$ ipython --no-banner

In [1]: import numpy as np

In [2]: import numpy.linalg as la

In [3]: np.set_printoptions(suppress=True, linewidth=160)

In [4]: data = np.load("m.npy")

In [5]: data.round(2)
Out[5]: 
array([[ 0.7 ,  0.22, -0.3 , -0.22, -0.3 , -0.04,  0.22,  0.22,  0.22,  0.04, -0.3 ,  0.04],
       [ 0.22,  0.85,  0.22,  0.15,  0.22,  0.03, -0.15, -0.15, -0.15, -0.03,  0.22, -0.03],
       [-0.3 ,  0.22,  0.7 , -0.22, -0.3 , -0.04,  0.22,  0.22,  0.22,  0.04, -0.3 ,  0.04],
       [-0.22,  0.15, -0.22,  0.85, -0.22, -0.03,  0.15,  0.15,  0.15,  0.03, -0.22,  0.03],
       [-0.3 ,  0.22, -0.3 , -0.22,  0.7 , -0.04,  0.22,  0.22,  0.22,  0.04, -0.3 ,  0.04],
       [-0.04,  0.03, -0.04, -0.03, -0.04,  0.99,  0.03,  0.03,  0.03,  0.01, -0.04,  0.01],
       [ 0.22, -0.15,  0.22,  0.15,  0.22,  0.03,  0.85, -0.15, -0.15, -0.03,  0.22, -0.03],
       [ 0.22, -0.15,  0.22,  0.15,  0.22,  0.03, -0.15,  0.85, -0.15, -0.03,  0.22, -0.03],
       [ 0.22, -0.15,  0.22,  0.15,  0.22,  0.03, -0.15, -0.15,  0.85, -0.03,  0.22, -0.03],
       [ 0.04, -0.03,  0.04,  0.03,  0.04,  0.01, -0.03, -0.03, -0.03,  0.99,  0.04, -0.01],
       [-0.3 ,  0.22, -0.3 , -0.22, -0.3 , -0.04,  0.22,  0.22,  0.22,  0.04,  0.7 ,  0.04],
       [ 0.04, -0.03,  0.04,  0.03,  0.04,  0.01, -0.03, -0.03, -0.03, -0.01,  0.04,  0.99]])

In [6]: rng = np.random.default_rng(62125)

In [7]: labels = rng.permutation(12)

In [8]: labels
Out[8]: array([ 5,  6, 10,  2,  7,  9,  0, 11,  3,  4,  1,  8])

In [9]: A2 = data[labels][:, labels]

In [10]: round(float(la.det(A2)), 2), round(float(la.det(data[labels])), 2)
Out[10]: (-1.0, 1.0)

In [11]: np.round(np.diag(A2), 2)
Out[11]: array([0.99, 0.85, 0.7 , 0.7 , 0.85, 0.99, 0.7 , 0.99, 0.85, 0.7 , 0.85, 0.85])

In [12]: np.trace(A2)
Out[12]: np.float64(10.0)

In [13]: np.allclose(A2, data)
Out[13]: False

In [14]: J = 0.7 ** np.abs(np.subtract.outer(np.arange(13), np.arange(13)))

In [15]: J.round(2)
Out[15]: 
array([[1.  , 0.7 , 0.49, 0.34, 0.24, 0.17, 0.12, 0.08, 0.06, 0.04, 0.03, 0.02, 0.01],
       [0.7 , 1.  , 0.7 , 0.49, 0.34, 0.24, 0.17, 0.12, 0.08, 0.06, 0.04, 0.03, 0.02],
       [0.49, 0.7 , 1.  , 0.7 , 0.49, 0.34, 0.24, 0.17, 0.12, 0.08, 0.06, 0.04, 0.03],
       [0.34, 0.49, 0.7 , 1.  , 0.7 , 0.49, 0.34, 0.24, 0.17, 0.12, 0.08, 0.06, 0.04],
       [0.24, 0.34, 0.49, 0.7 , 1.  , 0.7 , 0.49, 0.34, 0.24, 0.17, 0.12, 0.08, 0.06],
       [0.17, 0.24, 0.34, 0.49, 0.7 , 1.  , 0.7 , 0.49, 0.34, 0.24, 0.17, 0.12, 0.08],
       [0.12, 0.17, 0.24, 0.34, 0.49, 0.7 , 1.  , 0.7 , 0.49, 0.34, 0.24, 0.17, 0.12],
       [0.08, 0.12, 0.17, 0.24, 0.34, 0.49, 0.7 , 1.  , 0.7 , 0.49, 0.34, 0.24, 0.17],
       [0.06, 0.08, 0.12, 0.17, 0.24, 0.34, 0.49, 0.7 , 1.  , 0.7 , 0.49, 0.34, 0.24],
       [0.04, 0.06, 0.08, 0.12, 0.17, 0.24, 0.34, 0.49, 0.7 , 1.  , 0.7 , 0.49, 0.34],
       [0.03, 0.04, 0.06, 0.08, 0.12, 0.17, 0.24, 0.34, 0.49, 0.7 , 1.  , 0.7 , 0.49],
       [0.02, 0.03, 0.04, 0.06, 0.08, 0.12, 0.17, 0.24, 0.34, 0.49, 0.7 , 1.  , 0.7 ],
       [0.01, 0.02, 0.03, 0.04, 0.06, 0.08, 0.12, 0.17, 0.24, 0.34, 0.49, 0.7 , 1.  ]])

In [16]: A2 = data + rng.integers(-2, 3, (12, 3)) @ rng.integers(-2, 3, (3, 12))

In [17]: A2.round(2)
Out[17]: 
array([[-1.3 ,  5.22,  1.7 ,  5.78,  1.7 ,  3.96,  0.22,  3.22,  1.22,  4.04,  2.7 , -1.96],
       [ 4.22, -3.15, -3.78, -3.85,  0.22, -1.97, -4.15, -2.15,  1.85, -2.03, -1.78,  3.97],
       [-0.3 ,  0.22,  0.7 , -0.22, -0.3 , -0.04,  0.22,  0.22,  0.22,  0.04, -0.3 ,  0.04],
       [-1.22,  3.15,  0.78,  4.85, -0.22,  1.97,  2.15,  3.15,  1.15,  3.03,  2.78, -2.97],
       [-4.3 ,  2.22,  3.7 , -0.22,  4.7 ,  1.96, -3.78, -3.78, -3.78, -1.96, -4.3 ,  4.04],
       [-1.04, -1.97,  0.96, -4.03,  1.96, -0.01, -3.97, -4.97, -2.97, -3.99, -5.04,  5.01],
       [ 3.22, -5.15, -2.78, -5.85,  0.22, -2.97, -3.15, -4.15, -0.15, -4.03, -3.78,  4.97],
       [ 5.22, -4.15, -4.78, -1.85, -5.78, -3.97,  5.85,  4.85,  3.85,  0.97,  4.22, -5.03],
       [-7.78,  7.85,  8.22,  6.15,  8.22,  7.03, -6.15, -3.15, -4.15,  0.97, -2.78,  3.97],
       [ 2.04, -0.03, -1.96,  0.03,  4.04,  2.01, -8.03, -2.03,  1.97,  0.99, -1.96,  5.99],
       [-3.3 ,  2.22,  2.7 , -0.22,  5.7 ,  2.96, -7.78, -4.78, -2.78, -1.96, -4.3 ,  7.04],
       [-3.96,  2.97,  4.04,  2.03,  2.04,  2.01, -0.03, -1.03, -3.03, -0.01, -0.96,  0.99]])

In [18]: np.abs(A2 - data).sum(axis=1)
Out[18]: array([34., 34.,  0., 26., 38., 37., 41., 50., 67., 30., 47., 22.])

In [19]: np.round(la.svd(A2 - data, compute_uv=False), 2) + 0
Out[19]: array([33.23, 25.91, 10.79,  0.  ,  0.  ,  0.  ,  0.  ,  0.  ,  0.  ,  0.  ,  0.  ,  0.  ])
